In [1]: import numpy as np

In [2]: np.set_printoptions(suppress=True, linewidth=140)

In [3]: mat = np.loadtxt("dump.csv", delimiter=",")

In [4]: mat.round(1) + 0
Out[4]: 
array([[ 0.4, -0.3, -0.1, -0.1,  0.3,  0.2],
       [-0.3,  0.2,  0. ,  0. , -0.2, -0.1],
       [-0.1,  0. ,  0. ,  0. ,  0. ,  0. ],
       [-0.1,  0. ,  0. ,  0. ,  0. ,  0. ],
       [ 0.3, -0.2,  0. ,  0. ,  0.2,  0.1],
       [ 0.2, -0.1,  0. ,  0. ,  0.1,  0.1]])

In [5]: # row 3 repeats row 2

In [6]: left, s, Vt = np.linalg.svd(mat)

In [7]: vecs = Vt[:(s > 1e-8).sum()]

In [8]: rng = np.random.default_rng(3896)

In [9]: vec = mat[2] + -2 * mat[3] + rng.integers(2) * np.eye(6)[0]

In [10]: vec.round(1) + 0
Out[10]: array([1.1, 0. , 0. , 0. , 0. , 0. ])

In [11]: np.allclose(vecs.T @ vecs @ vec, vec)
Out[11]: False

In [12]: left, s, Vt = np.linalg.svd(mat, full_matrices=False)

In [13]: np.allclose(left * s @ Vt, mat)
Out[13]: True

In [14]: np.round(s / s[0], 1) + 0
Out[14]: array([1., 0., 0., 0., 0., 0.])

In [15]: np.cumsum(s ** 2) / np.sum(s ** 2)
Out[15]: array([1., 1., 1., 1., 1., 1.])

In [16]: np.abs(left[:, 0]).round(6).argmax()
Out[16]: np.int64(0)

In [17]: np.round(np.sqrt((s ** 2).sum()), 1), round(np.linalg.norm(mat), 1)
Out[17]: (np.float64(1.0), np.float64(1.0))

In [18]: basis = np.array([[-1, -2, 0, 0, 2],
    ...:     [-2, 1, 2, -2, 2],
    ...:     [-1, 0, -1, 0, -1],
    ...:     [1, 0, -2, -1, -2],
    ...:     [1, 2, 1, 1, -1]])

In [19]: m1 = (rng.random((23, 5)) < 0.25) @ basis

In [20]: m1
Out[20]: 
array([[ 0,  0,  0,  0,  0],
       [ 1,  2, -2,  0, -4],
       [ 1,  2,  1,  1, -1],
       [ 0,  0,  0,  0,  0],
       [-2, -2, -1,  0,  1],
       [ 1,  2,  1,  1, -1],
       [ 2,  2, -1,  0, -3],
       [ 0,  0,  1,  1,  1],
       [-2, -1,  0, -3,  2],
       [-2,  1,  2, -2,  2],
       [ 0, -2, -2, -1,  0],
       [-2,  1,  2, -2,  2],
       [-3, -1,  2, -2,  4],
       [ 1,  2,  1,  1, -1],
       [-1,  0, -1,  0, -1],
       [ 1,  2,  1,  1, -1],
       [-4, -1,  1, -2,  3],
       [ 0,  0,  0,  0,  0],
       [ 0,  0,  1,  1,  1],
       [ 0,  0,  0,  0,  0],
       [ 1,  2,  1,  1, -1],
       [-2,  3,  2, -1,  0],
       [ 1,  0, -2, -1, -2]])

In [21]: other = np.c_[m1[:, :1] @ np.array([[2]]), np.array([1, -1, 3, 3, 2, -3, 0, -2, -1, 1, 3, -1, 2, -3, 3, -3, -1, 3, 0, 2, -2, 0, 3])]

In [22]: other
Out[22]: 
array([[ 0,  1],
       [ 2, -1],
       [ 2,  3],
       [ 0,  3],
       [-4,  2],
       [ 2, -3],
       [ 4,  0],
       [ 0, -2],
       [-4, -1],
       [-4,  1],
       [ 0,  3],
       [-4, -1],
       [-6,  2],
       [ 2, -3],
       [-2,  3],
       [ 2, -3],
       [-8, -1],
       [ 0,  3],
       [ 0,  0],
       [ 0,  2],
       [ 2, -2],
       [-4,  0],
       [ 2,  3]])

In [23]: np.round(np.linalg.norm(other - m1 @ np.linalg.lstsq(m1, other)[0], axis=0), 1) + 0
Out[23]: array([0., 9.])

In [24]: np.linalg.matrix_rank(other)
Out[24]: np.int64(2)

In [25]: np.round(np.linalg.lstsq(m1, other[:, 0])[0], 1) + 0
Out[25]: array([2., 0., 0., 0., 0.])
